$ python3 -q
>>> import numpy as np
>>> from numpy import linalg as LA
>>> np.set_printoptions(precision=2, suppress=True, linewidth=120)
>>> M = np.load("arr.npy")
>>> print(M)
[[0 0 1 0]
 [0 1 0 0]
 [0 0 0 1]
 [1 0 0 0]]
>>> t = np.radians(30)
>>> r_ = np.eye(4)
>>> r_[1, 1] = r_[0, 0] = np.cos(t)
>>> r_[1, 0], r_[0, 1] = -np.sin(t), np.sin(t)
>>> print(r_)
[[ 0.87  0.5   0.    0.  ]
 [-0.5   0.87  0.    0.  ]
 [ 0.    0.    1.    0.  ]
 [ 0.    0.    0.    1.  ]]
>>> other = M @ r_.T
>>> print(np.allclose(LA.norm(M, axis=1), LA.norm(other, axis=1)))
True
>>> print(round(float(LA.det(r_)), 2), round(np.trace(r_), 2))
1.0 3.73
>>> print(np.abs(other - M).max(axis=0))
[0.5 0.5 0.  0. ]
>>> feats = np.diag(np.array([0, 1, 1])) + 3 * np.eye(3, k=1) + 3 * np.eye(3, k=-1)
>>> print(feats)
[[0. 3. 0.]
 [3. 1. 3.]
 [0. 3. 1.]]
>>> x = np.array([7, 7, 5])
>>> rhs = feats @ x
>>> print(rhs)
[21. 43. 26.]
>>> print(LA.solve(feats, rhs + feats[:, 2]))
[7. 7. 6.]
>>> print(LA.solve(feats.T, feats[2]))
[0. 0. 1.]
>>> other = LA.inv(feats)
>>> print(feats @ other)
[[1. 0. 0.]
 [0. 1. 0.]
 [0. 0. 1.]]
>>> print(np.round(LA.cond(feats), 2))
9.92
>>> print((np.abs(other) > 1e-9).astype(int))
[[1 1 1]
 [1 0 0]
 [1 0 1]]
>>> print(np.round(LA.det(feats) * LA.det(other), 2))
1.0
>>> print(other)
[[ 0.89  0.33 -1.  ]
 [ 0.33  0.    0.  ]
 [-1.    0.    1.  ]]
>>> print(LA.det(feats) * other)
[[-8. -3.  9.]
 [-3. -0. -0.]
 [ 9. -0. -9.]]
>>> print(np.all(LA.eigvalsh(feats) > 0))
False
>>> vals, V = LA.eig(feats)
>>> print(round(float(np.prod(vals)), 2))
-9.0
>>> print(np.round(feats @ V[:, 0] - vals[0] * V[:, 0], 2) + 0)
[0. 0. 0.]
>>> x = np.array([0, -1, -1])
>>> h1 = np.maximum(feats @ x, 0)
>>> print(np.flatnonzero(h1 > 1e-9))
[]
>>> print(np.maximum(feats @ x, 0) - np.maximum(-feats @ x, 0))
[-3. -4. -4.]
>>> m1 = np.load("test8.npy")
>>> print(m1)
[[ 0 -2  0 -2]
 [ 1  1  1  1]
 [ 0 -2  0 -2]
 [ 1  1  1  1]]
>>> print(np.round(LA.norm(m1, 2) / LA.norm(m1), 2))
0.93
>>> print([round(float(x), 2) for x in LA.svd(m1, compute_uv=False)[:3]])
[4.58, 1.75, 0.0]
>>> print(np.argsort(-LA.norm(m1, axis=0).round(6), kind="stable")[:3])
[1 3 0]
>>> rng = np.random.default_rng(7651)
>>> lab = rng.permutation(4)
>>> print(lab)
[0 1 3 2]
>>> other = m1[lab][:, lab]
>>> print(np.round(np.sort(np.abs(LA.eigvals(other))), 2) + 0)
[0.   0.   2.83 2.83]
>>> print(np.allclose(other, m1))
False
>>> A = np.loadtxt("case0.csv", delimiter=",")
>>> print(A)
[[ 3.   -2.02  3.  ]
 [ 2.98 -2.03  3.01]
 [ 3.   -2.    3.  ]
 [ 3.   -2.01  3.  ]
 [ 3.   -2.01  2.99]
 [ 3.   -2.    2.98]
 [ 3.02 -2.02  2.98]
 [ 3.02 -1.98  3.02]
 [-0.01  3.01  0.96]
 [-0.03  2.99  0.97]
 [-0.02  3.01  1.  ]
 [-0.01  2.98  1.  ]
 [ 0.    2.99  0.99]
 [ 0.    3.01  1.03]
 [-0.02  2.98  1.01]
 [ 0.    2.96  1.  ]
 [ 2.99  2.   -2.  ]
 [ 2.99  2.01 -1.99]
 [ 3.01  2.   -1.98]
 [ 3.02  1.99 -2.02]
 [ 3.01  1.98 -2.02]
 [ 3.02  2.   -1.98]
 [ 3.    1.99 -1.99]
 [ 3.02  2.05 -2.03]]
>>> proj = np.triu(np.array([[-1, 2, 2], [-3, -3, -3], [-3, 3, -3]]), 1) + np.eye(3)
>>> other = proj @ feats @ LA.inv(proj)
>>> print(round(LA.det(other), 2))
-9.0
>>> print(LA.matrix_rank(other))
3
>>> print(other)
[[  6.  -1.  -7.]
 [  3. -14. -48.]
 [  0.   3.  10.]]
>>> print(np.poly(other))
[  1.  -2. -17.   9.]
>>> J = np.loadtxt("sample12.csv", delimiter=",")
>>> print(J)
[[0. 1. 1. 1.]
 [1. 0. 1. 0.]
 [1. 1. 0. 0.]
 [1. 0. 0. 0.]]
>>> # equal to its transpose
>>> lab = rng.permutation(4)
>>> print(lab)
[1 2 3 0]
>>> other = J[lab][:, lab]
>>> print(round(float(LA.det(other)), 2), round(LA.det(J[lab]), 2))
1.0 -1.0
>>> print(np.allclose(other, J))
False
>>> print(other)
[[0. 1. 0. 1.]
 [1. 0. 0. 1.]
 [0. 0. 0. 1.]
 [1. 1. 1. 0.]]
>>> print(np.sort(np.abs(LA.eigvals(other))))
[0.31 1.   1.48 2.17]
>>> print(np.diag(other))
[0. 0. 0. 0.]
>>> x = np.array([2, 2, 0, 0])
>>> print(J * x)
[[0. 2. 0. 0.]
 [2. 0. 0. 0.]
 [2. 2. 0. 0.]
 [2. 0. 0. 0.]]
>>> print(J @ (2 * x))
[4. 4. 8. 4.]
>>> print(LA.norm(J @ x) <= LA.norm(J, 2) * LA.norm(x) + 1e-9)
True
>>> print((J * x).sum(axis=1))
[2. 2. 4. 2.]
>>> print(np.einsum("ij,j->i", J, x))
[2. 2. 4. 2.]
>>> print(J @ np.eye(4)[0])
[0. 1. 1. 1.]
>>> print((J @ x).argmax())
2
>>> print(J @ x)
[2. 2. 4. 2.]
>>> vals, V = LA.eig(J)
>>> print(np.round(np.prod(vals), 2))
1.0
>>> print(np.sort(LA.eigvals(LA.inv(J))))
[-1.   -0.68  0.46  3.21]
>>> print(J.reshape(2, -1))
[[0. 1. 1. 1. 1. 0. 1. 0.]
 [1. 1. 0. 0. 1. 0. 0. 0.]]
>>> T = J.reshape(4, 2, -1)
>>> print(np.einsum("ihd,jhd->hij", T, T).shape)
(2, 4, 4)
>>> print(T.shape)
(4, 2, 2)
>>> print(T.transpose(1, 0, 2))
[[[0. 1.]
  [1. 0.]
  [1. 1.]
  [1. 0.]]

 [[1. 1.]
  [1. 0.]
  [0. 0.]
  [0. 0.]]]
>>> X = np.loadtxt("layer11.csv", delimiter=",")
>>> print(X)
[[ 0.29  0.2  -0.16 -0.37]
 [ 0.2   0.69 -0.39  0.15]
 [-0.16 -0.39  0.23 -0.01]
 [-0.37  0.15 -0.01  0.8 ]]
>>> lab = rng.permutation(4)
>>> print(lab)
[2 1 3 0]
>>> other = X[lab][:, lab]
>>> print(np.allclose(other, X))
False
>>> print(other)
[[ 0.23 -0.39 -0.01 -0.16]
 [-0.39  0.69  0.15  0.2 ]
 [-0.01  0.15  0.8  -0.37]
 [-0.16  0.2  -0.37  0.29]]
>>> rank = LA.matrix_rank(X)
>>> print(rank)
2
>>> null = LA.svd(X)[2][rank:].T
>>> print(LA.matrix_rank(X.T @ X), LA.matrix_rank(X @ X.T))
2 2
>>> print(null.shape)
(4, 2)
>>> print(np.allclose(X @ null, 0))
True
>>> print(np.round(LA.norm(X, "nuc"), 2))
2.0
>>> print(np.round(LA.norm(X[1], 1), 2), round(float(LA.norm(X[1], np.inf)), 2))
1.43 0.69
>>> print(round(LA.norm(X, 1), 2), round(float(LA.norm(X, np.inf)), 2))
1.43 1.43
>>> print(LA.norm(X, axis=0))
[0.54 0.83 0.48 0.89]
>>> print(LA.norm(X, axis=1).argmax())
3
>>> print(round(float(LA.norm(X) ** 2 / LA.norm(X, 2) ** 2), 2))
2.0
>>> print(np.round(LA.norm(X[1] - X[0]), 2))
0.75
